$ python -q
>>> import numpy as np
>>> from numpy import linalg as LA
>>> np.set_printoptions(precision=2, suppress=True, linewidth=120, legacy="1.25")
>>> def rd(a):
...     return np.round(a, 2) + 0
... 
>>> u = np.array([2, 0, 0, -2, 0, 0])
>>> g = np.array([1, 1, -2, -5, -5])
>>> data = np.outer(u, g)
>>> print(data)
[[  2   2  -4 -10 -10]
 [  0   0   0   0   0]
 [  0   0   0   0   0]
 [ -2  -2   4  10  10]
 [  0   0   0   0   0]
 [  0   0   0   0   0]]
>>> # rank 1
>>> u = np.array([0, 3, 4])
>>> print(np.correlate(data[3], data[1], "full"))
[0 0 0 0 0 0 0 0 0]
>>> print(np.array([np.convolve(row, u, "same") for row in data]))
[[  6  14  -4 -46 -70]
 [  0   0   0   0   0]
 [  0   0   0   0   0]
 [ -6 -14   4  46  70]
 [  0   0   0   0   0]
 [  0   0   0   0   0]]
>>> blk = np.stack([data, 5 * data, data[::-1]])
>>> print(LA.matrix_rank(blk.reshape(3, -1)))
2
>>> print(rd(LA.norm(blk, axis=(1, 2))))
[ 21.17 105.83  21.17]
>>> print(LA.matrix_rank(blk))
[1 1 1]
>>> print(blk.sum(axis=0))
[[ 12  12 -24 -60 -60]
 [  0   0   0   0   0]
 [ -2  -2   4  10  10]
 [-12 -12  24  60  60]
 [  0   0   0   0   0]
 [  2   2  -4 -10 -10]]
>>> Uu, s, Vh = LA.svd(data)
>>> print(rd(s))
[21.17  0.    0.    0.    0.  ]
>>> M2 = Uu[:, :1] @ np.diag(s[:1]) @ Vh[:1]
>>> print(LA.matrix_rank(M2))
1
>>> print(rd(LA.norm(data - M2, 2)), rd(s[1]))
0.0 0.0
>>> print(LA.matrix_rank(data, rtol=0.1))
1
>>> print(np.argsort(-LA.norm(data, axis=0).round(6), kind="stable")[:3])
[3 4 2]
>>> Uu, s, Vh = LA.svd(data)
>>> V = Vh[:(s > 1e-8).sum()]
>>> rng = np.random.default_rng(88369)
>>> x = data[3] + -3 * data[0] + rng.integers(2) * np.eye(5)[3]
>>> print(x)
[-8. -8. 16. 41. 40.]
>>> print(rd(LA.norm(x - V.T @ V @ x)))
0.74
>>> print(rd(np.diag(V.T @ V)))
[0.02 0.02 0.07 0.45 0.45]
>>> A = np.loadtxt("data.csv", delimiter=",")
>>> print(A)
[[ 1. -2. -1.]
 [ 0. -1. -1.]
 [ 0.  0. -2.]]
>>> z = rng.permutation(3)
>>> print(z)
[1 2 0]
>>> M2 = A[z][:, z]
>>> print(M2)
[[-1. -1.  0.]
 [ 0. -2.  0.]
 [-2. -1.  1.]]
>>> print(np.diag(M2))
[-1. -2.  1.]
>>> def softmax(z):
...     e = np.exp(z - z.max(axis=-1, keepdims=True))
...     return e / e.sum(axis=-1, keepdims=True)
... 
>>> print(rd(softmax(A[1])))
[0.58 0.21 0.21]
>>> S = A @ A.T / np.sqrt(3)
>>> print(rd(softmax(S + np.triu(np.full(S.shape, -np.inf), 1))))
[[1.   0.   0.  ]
 [0.64 0.36 0.  ]
 [0.19 0.19 0.61]]
>>> gram = data.T @ data
>>> print(np.diag(gram))
[  8   8  32 200 200]
>>> print(gram)
[[  8   8 -16 -40 -40]
 [  8   8 -16 -40 -40]
 [-16 -16  32  80  80]
 [-40 -40  80 200 200]
 [-40 -40  80 200 200]]
>>> print(np.allclose(gram, gram.T))
True
>>> print(LA.matrix_rank(gram))
1
>>> print((data @ data.T).shape)
(6, 6)
>>> J = np.array([[3, 1, -4, 2], [4, 5, -1, -4]]) * (rng.random((2, 4)) < 0.3)
>>> print(J)
[[0 1 0 0]
 [0 0 0 0]]
>>> # row 0 dominates
>>> Uu, s, Vh = LA.svd(J)
>>> V = Vh[:(s > 1e-8).sum()]
>>> x = J[0] + 3 * J[1] + rng.integers(2) * np.eye(4)[1]
>>> print(x)
[0. 1. 0. 0.]
>>> print(np.diag(V.T @ V))
[0. 1. 0. 0.]
>>> print(np.allclose(V.T @ V @ x, x))
True
>>> print(V.T @ V)
[[0. 0. 0. 0.]
 [0. 1. 0. 0.]
 [0. 0. 0. 0.]
 [0. 0. 0. 0.]]
>>> print(rd(LA.norm(x - V.T @ V @ x)))
0.0
>>> print(LA.matrix_rank(np.vstack([J, x])))
1
>>> print(LA.matrix_rank(J, rtol=0.1))
1
>>> print(rd(LA.norm(J, 2) / LA.norm(J)))
1.0
>>> print(LA.cond(J) > 100)
True
>>> X = np.maximum(np.array([[0, 1],
...     [0, 1],
...     [0, 8],
...     [4, 9],
...     [2, 9],
...     [7, 2],
...     [9, 0],
...     [9, 8],
...     [8, 3],
...     [4, 5],
...     [9, 3],
...     [6, 0],
...     [3, 2]]) @ np.array([[-1, 3, -3], [-1, 1, -3]]) + np.array([4, -3, -4]), 0)
>>> print(X)
[[ 3  0  0]
 [ 3  0  0]
 [ 0  5  0]
 [ 0 18  0]
 [ 0 12  0]
 [ 0 20  0]
 [ 0 24  0]
 [ 0 32  0]
 [ 0 24  0]
 [ 0 14  0]
 [ 0 27  0]
 [ 0 15  0]
 [ 0  8  0]]
>>> # rows and columns are dependent
>>> rank = LA.matrix_rank(X)
>>> print(rank)
2
>>> null = LA.svd(X)[2][rank:].T
>>> print(null @ null.T)
[[0. 0. 0.]
 [0. 0. 0.]
 [0. 0. 1.]]
>>> print(null.shape)
(3, 1)
>>> print(LA.matrix_rank(X.T @ X), LA.matrix_rank(X @ X.T))
2 2
>>> print([int(LA.matrix_rank(X[:, :j + 1])) for j in range(3)])
[1, 2, 2]
>>> print([int(LA.matrix_rank(X[:i])) for i in range(1, len(X) + 1)])
[1, 1, 2, 2, 2, 2, 2, 2, 2, 2, 2, 2, 2]
>>> print(np.unique(X.round(6), axis=0).shape)
(11, 3)
>>> try:
...     LA.inv(X)
... except LA.LinAlgError as e:
...     print("failed:", e)
... 
failed: Last 2 dimensions of the array must be square
>>> print(rd(np.trace(LA.pinv(X) @ X)))
2.0
>>> print(np.abs(np.diag(LA.qr(X)[1])) > 1e-9)
[ True  True False]
>>> print(X.shape)
(13, 3)
>>> X[:, 3]
Traceback (most recent call last):
  File "<python-input-79>", line 1, in <module>
    X[:, 3]
    ~^^^^^^
IndexError: index 3 is out of bounds for axis 1 with size 3
>>> print(rd(LA.norm(X)))
65.58
>>> print(rd(X.mean(axis=0)))
[ 0.46 15.31  0.  ]
>>> print([round(float(x), 2) for x in LA.svd(X, compute_uv=False)[:3]])
[65.44, 4.24, 0.0]
>>> print(LA.cond(X) > 100)
True
>>> M = np.loadtxt("mat.csv", delimiter=",")
>>> print(rd(M))
[[  7.37  22.38   6.   -12.31   5.33]
 [  4.98  17.32   4.7  -11.06   3.89]
 [  3.91  15.03   4.12 -10.41   3.26]
 [  1.46   9.54   2.8   -8.55   1.83]
 [  1.31   9.18   2.72  -8.41   1.75]
 [  1.24   9.04   2.69  -8.35   1.71]
 [  1.18   8.88   2.65  -8.29   1.67]
 [  0.24   6.61   2.14  -7.3    1.14]
 [  0.23   6.59   2.13  -7.29   1.13]
 [ -1.42   1.59   1.03  -4.11   0.14]
 [ -1.4    0.1    0.61  -2.2   -0.03]
 [ -1.24  -0.09   0.51  -1.68  -0.04]
 [  2.44   1.23  -1.31   0.9   -0.31]
 [  2.94   1.47  -1.7    0.88  -0.48]
 [  4.32   2.    -3.11   0.48  -1.2 ]
 [  4.65   2.07  -3.54   0.29  -1.45]
 [  5.05   2.13  -4.15   0.01  -1.81]
 [  6.55   1.64  -7.56  -1.94  -4.06]
 [  7.37  -4.42 -18.63  -9.41 -12.42]]
>>> # looks like rank 3
>>> W2 = M[[16, 3]].astype(float)
>>> for _ in range(3):
...     z = LA.norm(M[:, None] - W2, axis=-1).argmin(axis=1)
...     W2 = np.array([M[z == j].mean(axis=0) for j in range(2)])
... 
>>> print(z)
[1 1 1 1 1 1 1 1 1 0 0 0 0 0 0 0 0 0 0]
>>> print(np.abs(W2[1] - W2[0]).argmax())
1
>>> print(rd(W2[1] - W2[0]))
[-0.49 10.85  7.11 -7.43  4.58]
>>> gram = np.cov(M, rowvar=False)
>>> print(rd(np.corrcoef(M[:, 1], M[:, 0])[0, 1]))
0.2
>>> z = M[:, 4] > np.median(M[:, 4])
>>> u = M[z].mean(axis=0) - M[~z].mean(axis=0)
>>> print((((M - M.mean(axis=0)) @ u > 0) == z).mean())
1.0
>>> print(rd(u))
[-0.49 10.85  7.11 -7.43  4.58]
>>> Ac = M - M.mean(axis=1)
Traceback (most recent call last):
  File "<python-input-98>", line 1, in <module>
    Ac = M - M.mean(axis=1)
         ~~^~~~~~~~~~~~~~~~
ValueError: operands could not be broadcast together with shapes (19,5) (19,) 
>>> Ac = M - M.mean(axis=0)
>>> Uu, s, Vh = LA.svd(Ac, full_matrices=False)
>>> print(rd((s ** 2).sum() ** 2 / (s ** 4).sum()))
1.73
>>> print(rd(Vh[0] * np.sign(Vh[0, np.abs(Vh[0]).argmax()])))
[-0.02  0.7   0.52 -0.33  0.36]
>>> print(rd(s ** 2 / (s ** 2).sum()))
[0.73 0.2  0.07 0.   0.  ]
>>> print(rd(s))
[39.66 20.83 12.27  0.    0.  ]
>>> print(rd(Ac.mean(axis=0)))
[0. 0. 0. 0. 0.]
>>> rank = LA.matrix_rank(M)
>>> print(rank)
3
>>> null = LA.svd(M)[2][rank:].T
>>> print([int(LA.matrix_rank(M[:i])) for i in range(1, len(M) + 1)])
[1, 2, 3, 3, 3, 3, 3, 3, 3, 3, 3, 3, 3, 3, 3, 3, 3, 3, 3]
>>> print([int(LA.matrix_rank(M[:, :j + 1])) for j in range(5)])
[1, 2, 3, 3, 3]
>>> print(LA.matrix_rank(M.T @ M), LA.matrix_rank(M @ M.T))
3 3
>>> M2 = np.array([[3, 2], [3, 3], [1, 2]])
>>> m1 = np.kron(np.eye(3, dtype=int), M2)
>>> print(m1)
[[3 2 0 0 0 0]
 [3 3 0 0 0 0]
 [1 2 0 0 0 0]
 [0 0 3 2 0 0]
 [0 0 3 3 0 0]
 [0 0 1 2 0 0]
 [0 0 0 0 3 2]
 [0 0 0 0 3 3]
 [0 0 0 0 1 2]]
>>> u, g = m1[5], m1[3]
>>> print(u @ g)
7
>>> p = (u @ g) / (u @ u) * u
>>> print(rd(LA.norm(u + g) ** 2 + LA.norm(u - g) ** 2))
36.0
>>> print(p)
[0.  0.  1.4 2.8 0.  0. ]
>>> print(np.outer(u, g))
[[0 0 0 0 0 0]
 [0 0 0 0 0 0]
 [0 0 3 2 0 0]
 [0 0 6 4 0 0]
 [0 0 0 0 0 0]
 [0 0 0 0 0 0]]
>>> proj = m1 @ LA.solve(m1.T @ m1, m1.T)
>>> print(rd(LA.eigvalsh(proj)))
[0. 0. 0. 1. 1. 1. 1. 1. 1.]
>>> print(np.allclose(proj @ proj, proj))
True
>>> print(LA.matrix_rank(np.eye(9) - proj))
3
>>> print(rd(np.trace(proj)))
6.0
>>> z = rng.permutation(6)
>>> M2 = m1[:, z] * rng.choice([-1, 1], 6)
>>> print(M2)
[[ 0  3  0  0  0 -2]
 [ 0  3  0  0  0 -3]
 [ 0  1  0  0  0 -2]
 [ 3  0  2  0  0  0]
 [ 3  0  3  0  0  0]
 [ 1  0  2  0  0  0]
 [ 0  0  0  2  3  0]
 [ 0  0  0  3  3  0]
 [ 0  0  0  2  1  0]]
>>> Uu, _, Vh = LA.svd(m1.T @ M2)
>>> print(z)
[2 0 3 5 4 1]
>>> print(rd(LA.lstsq(m1, M2)[0]))
[[ 0.  1.  0.  0.  0.  0.]
 [ 0.  0.  0.  0.  0. -1.]
 [ 1.  0.  0.  0.  0.  0.]
 [ 0.  0.  1.  0.  0.  0.]
 [ 0.  0.  0.  0.  1.  0.]
 [ 0.  0.  0.  1.  0.  0.]]
>>> M2 = np.c_[m1[:, :2] @ np.array([[1, 2], [0, 0]]), np.array([-3, 3, 2, -3, -3, 3, 3, 2, 3])]
>>> print(M2)
[[ 3  6 -3]
 [ 3  6  3]
 [ 1  2  2]
 [ 0  0 -3]
 [ 0  0 -3]
 [ 0  0  3]
 [ 0  0  3]
 [ 0  0  2]
 [ 0  0  3]]
>>> print(LA.matrix_rank(M2))
2
>>> print(LA.matrix_rank(np.c_[m1, M2]))
7
>>> print([round(float(x), 2) for x in LA.svd(M2, compute_uv=False)[:3]])
[9.79, 8.38, 0.0]
>>> print(np.argsort(-LA.norm(M2, axis=0).round(6), kind="stable")[:3])
[1 2 0]
>>> K = np.loadtxt("sample2.csv", delimiter=",")
>>> print(rd(K))
[[1.   0.   0.   0.   0.   0.  ]
 [0.   0.33 0.   0.33 0.33 0.  ]
 [0.25 0.   0.5  0.   0.25 0.  ]
 [0.2  0.   0.2  0.4  0.   0.2 ]
 [0.33 0.33 0.   0.   0.33 0.  ]
 [0.5  0.   0.   0.   0.   0.5 ]]
>>> u, g = K[5], K[4]
>>> print(rd(u @ g))
0.17
>>> print(u @ u)
0.5
>>> p = (u @ g) / (u @ u) * u
>>> print(rd(g - p))
[ 0.17  0.33  0.    0.    0.33 -0.17]
>>> print(rd(np.outer(u, g)))
[[0.17 0.17 0.   0.   0.17 0.  ]
 [0.   0.   0.   0.   0.   0.  ]
 [0.   0.   0.   0.   0.   0.  ]
 [0.   0.   0.   0.   0.   0.  ]
 [0.   0.   0.   0.   0.   0.  ]
 [0.17 0.17 0.   0.   0.17 0.  ]]
>>> print(rd(LA.norm(u + g) ** 2 + LA.norm(u - g) ** 2))
1.67
>>> print(LA.matrix_rank(np.outer(u, g)))
1
>>> print(rd(p))
[0.17 0.   0.   0.   0.   0.17]
>>> u = np.array([-3, -3, 3, 3, 2, -1])
>>> M2 = K + np.outer(u, np.eye(6)[1])
>>> print(LA.matrix_rank(LA.inv(M2) - LA.inv(K), tol=1e-8))
1
>>> print(LA.matrix_rank(M2 - K))
1
